$ python -q
>>> import numpy as np
>>> import numpy.linalg as la
>>> np.set_printoptions(precision=1, suppress=True, linewidth=200, floatmode="fixed")
>>> def rnd(a):
...     return np.round(a, 1) + 0
... 
>>> K = np.load("arr.npy")
>>> rnd(K)
array([[ 0.4,  0.4, -0.2],
       [ 0.4,  0.6, -0.2],
       [-0.2, -0.2,  0.1]])
>>> w, V = la.eigh(K)
>>> np.abs(V[:, -1]).round(6).argmax()
np.int64(1)
>>> rnd(V @ np.diag(w) @ V.T)
array([[ 0.4,  0.4, -0.2],
       [ 0.4,  0.6, -0.2],
       [-0.2, -0.2,  0.1]])
>>> rnd(w.sum()), rnd(np.trace(K))
(np.float64(1.0), np.float64(1.0))
>>> rnd(V.T @ K @ V)
array([[0.0, 0.0, 0.0],
       [0.0, 0.0, 0.0],
       [0.0, 0.0, 1.0]])
>>> rnd(la.svd(K, compute_uv=False))
array([1.0, 0.0, 0.0])
>>> rnd(la.eigvalsh(K @ K))
array([0.0, 0.0, 1.0])
>>> rnd(V.T @ V)
array([[1.0, 0.0, 0.0],
       [0.0, 1.0, 0.0],
       [0.0, 0.0, 1.0]])
>>> (w > 1e-8).sum(), (w < -1e-8).sum()
(np.int64(1), np.int64(0))
>>> rnd(w)
array([0.0, 0.0, 1.0])
>>> M = np.array([[4, 0, 0, 0, 0, 0],
...     [0, 0, 0, 0, 5, 0],
...     [0, 2, 0, 0, 0, 0],
...     [0, 0, 0, -4, 0, 0],
...     [0, 0, 0, 0, 0, -4],
...     [0, 0, 3, 0, 0, 0]])
>>> rng = np.random.default_rng(680)
>>> labels = rng.permutation(6)
>>> labels
array([3, 4, 2, 1, 5, 0])
>>> B = M[labels][:, labels]
>>> rnd(la.det(B)), rnd(la.det(M[labels]))
(np.float64(-1920.0), np.float64(-1920.0))
>>> rnd(np.sort(np.abs(la.eigvals(B))))
array([3.3, 3.3, 3.3, 3.3, 4.0, 4.0])
>>> np.allclose(B, M)
False
>>> rnd(np.sort(la.eigvals(M).real))
array([-4.0, -2.3, -2.3,  2.3,  2.3,  4.0])
>>> np.flatnonzero(la.matrix_power((M != 0) + (M.T != 0) + np.eye(6), 6)[4])
array([1, 2, 4, 5])
>>> M @ M
array([[ 16,   0,   0,   0,   0,   0],
       [  0,   0,   0,   0,   0, -20],
       [  0,   0,   0,   0,  10,   0],
       [  0,   0,   0,  16,   0,   0],
       [  0,   0, -12,   0,   0,   0],
       [  0,   6,   0,   0,   0,   0]])
>>> labels = rng.permutation(6)
>>> B = M[:, labels] * rng.choice([-1, 1], 6)
>>> B
array([[ 4,  0,  0,  0,  0,  0],
       [ 0,  0, -5,  0,  0,  0],
       [ 0,  0,  0,  0,  0,  2],
       [ 0,  4,  0,  0,  0,  0],
       [ 0,  0,  0,  4,  0,  0],
       [ 0,  0,  0,  0, -3,  0]])
>>> left, _, Vh = la.svd(M.T @ B)
>>> rnd(la.lstsq(M, B)[0])
array([[ 1.0,  0.0,  0.0,  0.0,  0.0,  0.0],
       [ 0.0,  0.0,  0.0,  0.0,  0.0,  1.0],
       [ 0.0,  0.0,  0.0,  0.0, -1.0,  0.0],
       [ 0.0, -1.0,  0.0,  0.0,  0.0,  0.0],
       [ 0.0,  0.0, -1.0,  0.0,  0.0,  0.0],
       [ 0.0,  0.0,  0.0, -1.0,  0.0,  0.0]])
>>> left @ Vh
array([[ 1.0,  0.0,  0.0,  0.0,  0.0,  0.0],
       [ 0.0,  0.0,  0.0,  0.0,  0.0,  1.0],
       [ 0.0,  0.0,  0.0,  0.0, -1.0,  0.0],
       [ 0.0, -1.0,  0.0,  0.0,  0.0,  0.0],
       [ 0.0,  0.0, -1.0,  0.0,  0.0,  0.0],
       [ 0.0,  0.0,  0.0, -1.0,  0.0,  0.0]])
